$ ipython --no-banner

In [1]: import numpy as np

In [2]: import numpy.linalg as la

In [3]: np.set_printoptions(precision=4, suppress=True, linewidth=100)

In [4]: def rnd(a):
   ...:     return np.round(a, 4) + 0
   ...: 

In [5]: F = np.loadtxt("dump.csv", delimiter=",")

In [6]: F
Out[6]: 
array([[ 4.,  0.,  0.,  0.,  0.],
       [ 0.,  4., -8., -4.,  0.],
       [ 0.,  5.,  1.,  5.,  0.],
       [ 0.,  1.,  4.,  4.,  0.],
       [ 0.,  0.,  0.,  0.,  1.]])

In [7]: rng = np.random.default_rng(284345)

In [8]: labels = rng.permutation(5)

In [9]: labels
Out[9]: array([3, 4, 1, 2, 0])

In [10]: M2 = F[labels][:, labels]

In [11]: rnd(la.det(M2)), rnd(la.det(F[labels]))
Out[11]: (np.float64(-80.0), np.float64(-80.0))

In [12]: print(M2)
[[ 4.  0.  1.  4.  0.]
 [ 0.  1.  0.  0.  0.]
 [-4.  0.  4. -8.  0.]
 [ 5.  0.  5.  1.  0.]
 [ 0.  0.  0.  0.  4.]]

In [13]: print(rnd(np.sort(np.abs(la.eigvals(M2)))))
[0.3873 1.     4.     7.1858 7.1858]

In [14]: np.diag(M2)
Out[14]: array([4., 1., 4., 1., 4.])

In [15]: rnd(la.eigvals(M2))
Out[15]: array([-0.3873+0.j    ,  4.6937+5.4411j,  4.6937-5.4411j,  1.    +0.j    ,  4.    +0.j    ])

In [16]: rnd(la.det(2 * M2)), rnd(la.det(M2))
Out[16]: (np.float64(-2560.0), np.float64(-80.0))

In [17]: print(rnd(la.det(M2.T)))
-80.0

In [18]: print(rnd(np.poly(M2)))
[   1.  -14.   97. -256.   92.   80.]

In [19]: print(rnd(la.det(M2[::-1])))
-80.0
